% ipython --no-banner

In [1]: import numpy as np

In [2]: import numpy.linalg as la

In [3]: np.set_printoptions(precision=3, suppress=True, linewidth=160, legacy="1.25")

In [4]: def rd(a):
   ...:     return np.round(a, 3) + 0
   ...: 

In [5]: feats = np.load("m.npy")

In [6]: print(feats)
[[  2.274   3.364  33.77 ]
 [-46.07   14.215  51.509]
 [-18.059  13.555  12.572]
 [-28.203   5.119  -8.258]
 [-27.053 -10.579   8.898]
 [ -1.837 -17.638  30.701]
 [  1.022  -9.199  20.35 ]
 [-27.861 -12.952  17.187]
 [  6.906  11.384   5.588]
 [ -0.497   3.018  51.579]
 [-11.526 -24.208 -37.715]
 [ -3.011  37.962  16.026]
 [  4.229  23.296  -1.502]
 [-20.129  14.254 -27.382]]

In [7]: D = la.norm(feats[:, None] - feats[None], axis=-1)

In [8]: print(D.mean(axis=1).argmax())
10

In [9]: print(D.shape)
(14, 14)

In [10]: print(np.unravel_index(D.round(6).argmax(), D.shape))
(1, 10)

In [11]: print(D[8].round(6).argsort(kind="stable")[:4])
[ 8 12  6  2]

In [12]: print(la.matrix_rank(D ** 2))
5

In [13]: P = feats @ la.solve(feats.T @ feats, feats.T)

In [14]: print(la.matrix_rank(np.eye(14) - P))
11

In [15]: print(np.trace(P))
3.0

In [16]: print(np.allclose(P @ P, P))
True

In [17]: cov = np.cov(feats, rowvar=False)

In [18]: print(cov.shape)
(3, 3)

In [19]: print(np.argsort(-feats.std(axis=0).round(6), kind="stable"))
[2 1 0]

In [20]: print(rd(feats.std(axis=0)))
[15.387 16.519 24.969]

In [21]: print(rd(np.median(feats, axis=0)))
[-7.268  4.242 14.299]

In [22]: print(rd(np.corrcoef(feats.T)))
[[1.    0.088 0.   ]
 [0.088 1.    0.105]
 [0.    0.105 1.   ]]

In [23]: print(np.argwhere(np.triu(np.abs(np.corrcoef(feats.T)) > 0.8, 1)))
[]

In [24]: W0 = np.array([[2, 6, 5, 15], [-2, 4, -5, 10], [0, 0, -2, -6], [0, 0, 2, -4]])

In [25]: print(rd(la.eigvals(W0)))
[ 3.+3.317j  3.-3.317j -3.+3.317j -3.-3.317j]

In [26]: print(np.einsum("ij,ji->", W0, W0))
-8

In [27]: print(np.einsum("ii->", W0))
0

In [28]: print(rd(np.poly(W0)))
[  1.   0.   4.   0. 400.]

In [29]: print(rd(la.det(W0.T)))
400.0

In [30]: print(rd(la.det(W0[::-1])))
400.0
